>>> import numpy as np
>>> import numpy.linalg as la
>>> np.set_printoptions(precision=2, suppress=True, linewidth=100)
>>> rd = lambda a: np.round(a, 2) + 0
>>> M = np.load("a.npy")
>>> M
array([[ 4,  4,  4,  4,  4,  4,  4,  4,  4,  4,  4,  4,  4],
       [ 4,  8,  8,  8,  8,  8,  8,  8,  8,  8,  8,  8,  8],
       [ 4,  8, 12, 12, 12, 12, 12, 12, 12, 12, 12, 12, 12],
       [ 4,  8, 12, 16, 16, 16, 16, 16, 16, 16, 16, 16, 16],
       [ 4,  8, 12, 16, 20, 20, 20, 20, 20, 20, 20, 20, 20],
       [ 4,  8, 12, 16, 20, 24, 24, 24, 24, 24, 24, 24, 24],
       [ 4,  8, 12, 16, 20, 24, 28, 28, 28, 28, 28, 28, 28],
       [ 4,  8, 12, 16, 20, 24, 28, 32, 32, 32, 32, 32, 32],
       [ 4,  8, 12, 16, 20, 24, 28, 32, 36, 36, 36, 36, 36],
       [ 4,  8, 12, 16, 20, 24, 28, 32, 36, 40, 40, 40, 40],
       [ 4,  8, 12, 16, 20, 24, 28, 32, 36, 40, 44, 44, 44],
       [ 4,  8, 12, 16, 20, 24, 28, 32, 36, 40, 44, 48, 48],
       [ 4,  8, 12, 16, 20, 24, 28, 32, 36, 40, 44, 48, 52]])
>>> w, evecs = la.eigh(M)
>>> vec = np.array([5, 4, 7, 6, 1, 8, 3, 4, 9, 6, 7, 9, 9])
>>> vec @ M @ vec
np.int64(135660)
>>> print((np.sign(evecs[:, -1].round(6)) == np.sign(evecs[0, -1].round(6))).astype(int))
[1 1 1 1 1 1 1 1 1 1 1 1 1]
>>> rng = np.random.default_rng(87)
>>> lab = rng.permutation(13)
>>> print(lab)
[11  6  1  3  7  0  5  2 12  9  8 10  4]
>>> other = M[lab][:, lab]
>>> np.trace(other)
np.int64(364)
>>> np.diag(other)
array([48, 28,  8, 16, 32,  4, 24, 12, 52, 40, 36, 44, 20])
>>> L = la.cholesky(M)
>>> np.diag(L) ** 2
array([4., 4., 4., 4., 4., 4., 4., 4., 4., 4., 4., 4., 4.])
>>> J = np.loadtxt("layer17.csv", delimiter=",")
>>> J
array([[-11.58,  -5.03,   8.05,   8.84,   9.88],
       [ 13.51, -11.19,   4.65,   1.27,   8.31],
       [ 16.39,   6.91,   1.66,  -2.  ,   8.77],
       [-10.7 , -14.76,  -3.7 ,  -6.42,  -3.58],
       [ -0.48, -12.94,  -4.92,  14.11,  -2.98],
       [  4.23,   1.93,  -9.59,  16.83,   1.72],
       [ -6.04,  -1.12, -10.28, -11.26, -11.4 ],
       [  5.39, -12.96,  10.06,   3.27,  -9.55],
       [-12.07,  -6.3 ,   1.47, -12.82,   6.92],
       [  2.66,  16.92,  -5.21,  -8.74,  -1.79],
       [  1.76,  10.43,  11.49,  11.66,  -4.5 ],
       [  2.04,  -0.44,   2.15,  19.76,   0.68],
       [  7.86, -17.11,   6.01,  -0.22,   3.04],
       [ 14.67,  -8.34,   7.42,   5.55,   5.41],
       [  2.06,  -0.04,  13.41,  10.34, -10.44],
       [  6.27,  -9.49,   3.34,  13.82,   8.28],
       [-10.82,   5.43,   9.75,  -7.02,  10.44],
       [ 13.87,   0.79,   9.25,   8.9 ,  -6.5 ],
       [ -0.87,  -9.62,  16.83,  -0.4 ,  -4.82],
       [  7.23,   3.73,   8.52,  11.  , -11.85],
       [  7.04,  -0.51,  14.12,   4.89, -11.26],
       [ -4.34, -15.93,  -0.83,   9.04,   6.71],
       [ -7.76, -12.83,   1.89, -12.79,  -2.84],
       [ -5.22,  15.36,  11.67,  -0.52,   0.57],
       [ -6.9 ,  -7.58,   4.62,  12.19, -11.18],
       [  4.34,  18.4 ,  -5.21,  -3.01,  -2.52],
       [ 16.21,  -0.16,  -1.44,  10.99,  -3.78],
       [-14.01,  -7.13,  -1.11,   1.79, -12.18],
       [-13.35,  -2.91, -10.95,  -3.09,   9.17],
       [ 12.63,  12.42,   0.71,  -8.82,   2.8 ],
       [ -0.66,  -2.71,  -2.68, -13.41, -14.33],
       [-11.23,   7.21,   2.34, -13.83,   5.01],
       [  0.28,   6.5 ,  10.4 , -14.56,   6.13],
       [ 10.73, -14.82,   3.86,   3.41,   6.23],
       [ -2.68, -11.13,   8.78,  10.54,  -8.98],
       [-10.33,  -1.87,  12.33,  -0.23, -11.74],
       [ -6.97,  18.04,   3.43,  -2.4 ,  -2.89],
       [-12.46,  -1.38,  11.21,   3.2 , -10.34],
       [ 14.51,  -1.58,  -7.11,  -8.18,  -8.34],
       [ -3.58,   2.1 ,   8.44,   5.1 ,  16.9 ],
       [  3.56,  13.1 ,  11.69,   7.23,   5.16]])
>>> d = la.norm(J[:, None] - J[None], axis=-1)
>>> d[33].round(6).argsort(kind="stable")[:4]
array([33,  1, 12, 13])
>>> rd(d[:5, :5])
array([[ 0.  , 27.18, 32.93, 25.45, 23.39],
       [27.18,  0.  , 18.86, 29.48, 24.14],
       [32.93, 18.86,  0.  , 37.47, 33.46],
       [25.45, 29.48, 37.47,  0.  , 23.05],
       [23.39, 24.14, 33.46, 23.05,  0.  ]])
